$ python -q
>>> import numpy as np
>>> from numpy import linalg as LA
>>> np.set_printoptions(precision=3, suppress=True, linewidth=160)
>>> mat = np.load("layer18.npy")
>>> mat
array([[-0.1  , -0.3  ,  0.577],
       [ 0.   ,  0.7  , -1.42 ],
       [ 1.6  , -0.3  ,  0.629],
       [ 0.1  , -0.6  ,  1.195],
       [-0.3  ,  1.4  , -2.818],
       [-0.2  , -0.3  ,  0.585],
       [ 1.3  , -0.3  ,  0.587],
       [-0.1  , -0.7  ,  1.39 ],
       [-1.3  , -0.6  ,  1.252],
       [ 1.1  ,  0.3  , -0.621],
       [ 0.   , -0.8  ,  1.598],
       [-0.2  , -3.1  ,  6.235],
       [-0.9  , -1.6  ,  3.205],
       [-0.4  ,  0.5  , -0.981],
       [-0.5  , -0.1  ,  0.211],
       [-0.2  ,  1.3  , -2.602],
       [-0.3  , -1.9  ,  3.793],
       [ 0.2  ,  1.7  , -3.419],
       [-0.6  ,  0.   , -0.025]])
>>> cen = mat - mat.mean(axis=0)
>>> left, sig, VT = LA.svd(cen, full_matrices=False)
>>> print(np.round(cen.mean(axis=0), 3) + 0)
[0. 0. 0.]
>>> round(float((sig ** 2).sum() ** 2 / (sig ** 4).sum()), 3)
1.144
>>> np.abs(VT[-1])
array([0.002, 0.895, 0.446])
>>> np.abs(left[:, 0]).argmax()
np.int64(11)
>>> d = LA.norm(mat[:, None] - mat[None], axis=-1)
>>> np.unravel_index(d.round(6).argmax(), d.shape)
(np.int64(11), np.int64(17))
>>> LA.matrix_rank(d ** 2)
np.int64(5)
>>> d[:5, :5]
array([[0.   , 2.236, 1.701, 0.715, 3.802],
       [2.236, 0.   , 2.785, 2.922, 1.592],
       [1.701, 2.785, 0.   , 1.631, 4.287],
       [0.715, 2.922, 1.631, 0.   , 4.502],
       [3.802, 1.592, 4.287, 4.502, 0.   ]])
>>> print(d.shape)
(19, 19)
>>> vec = np.array([5, 6, -9])
>>> target = mat @ vec
>>> LA.lstsq(mat, target)[0]
array([ 5.,  6., -9.])
>>> LA.solve(mat.T @ mat, mat.T @ target)
array([ 5.,  6., -9.])
>>> np.round(LA.pinv(mat) @ mat, 3) + 0
array([[1., 0., 0.],
       [0., 1., 0.],
       [0., 0., 1.]])
>>> rng = np.random.default_rng(287)
>>> target = target + 0.02 * rng.normal(size=19)
>>> target
array([ -7.522,  16.965,   0.538, -13.826,  32.27 ,  -8.042,  -0.6  , -17.186, -21.369,  12.871, -19.197, -75.712, -42.908,   9.847,  -5.047,  30.241, -47.038,
        41.995,  -2.795])
>>> c, *_ = LA.lstsq(mat, target)
>>> c.round()
array([ 5.,  6., -9.])
>>> c
array([ 4.995,  6.142, -8.93 ])
>>> np.round(mat.T @ (target - mat @ c), 3) + 0
array([0., 0., 0.])
>>> z = mat[:, 1] > np.median(mat[:, 1])
>>> r0 = mat[z].mean(axis=0) - mat[~z].mean(axis=0)
>>> (((mat - mat.mean(axis=0)) @ r0 > 0) == z).mean()
np.float64(1.0)
>>> print(r0)
[-0.078  1.68  -3.373]
>>> print(((mat - mat.mean(axis=0)) @ r0 > 0).astype(int))
[0 1 0 0 1 0 0 0 0 1 0 0 0 1 1 1 0 1 1]
>>> W2 = mat[[2, 10]].astype(float)
>>> for _ in range(4):
...     z = LA.norm(mat[:, None] - W2, axis=-1).argmin(axis=1)
...     W2 = np.array([mat[z == j].mean(axis=0) for j in range(2)])
... 
>>> z
array([1, 0, 1, 1, 0, 1, 1, 1, 1, 0, 1, 1, 1, 0, 1, 0, 1, 0, 0])
>>> print(W2)
[[-0.029  0.843 -1.698]
 [-0.05  -0.883  1.771]]
>>> W2[1] - W2[0]
array([-0.021, -1.726,  3.469])
>>> np.abs(W2[1] - W2[0]).argmax()
np.int64(2)
>>> np.bincount(z)
array([ 7, 12])
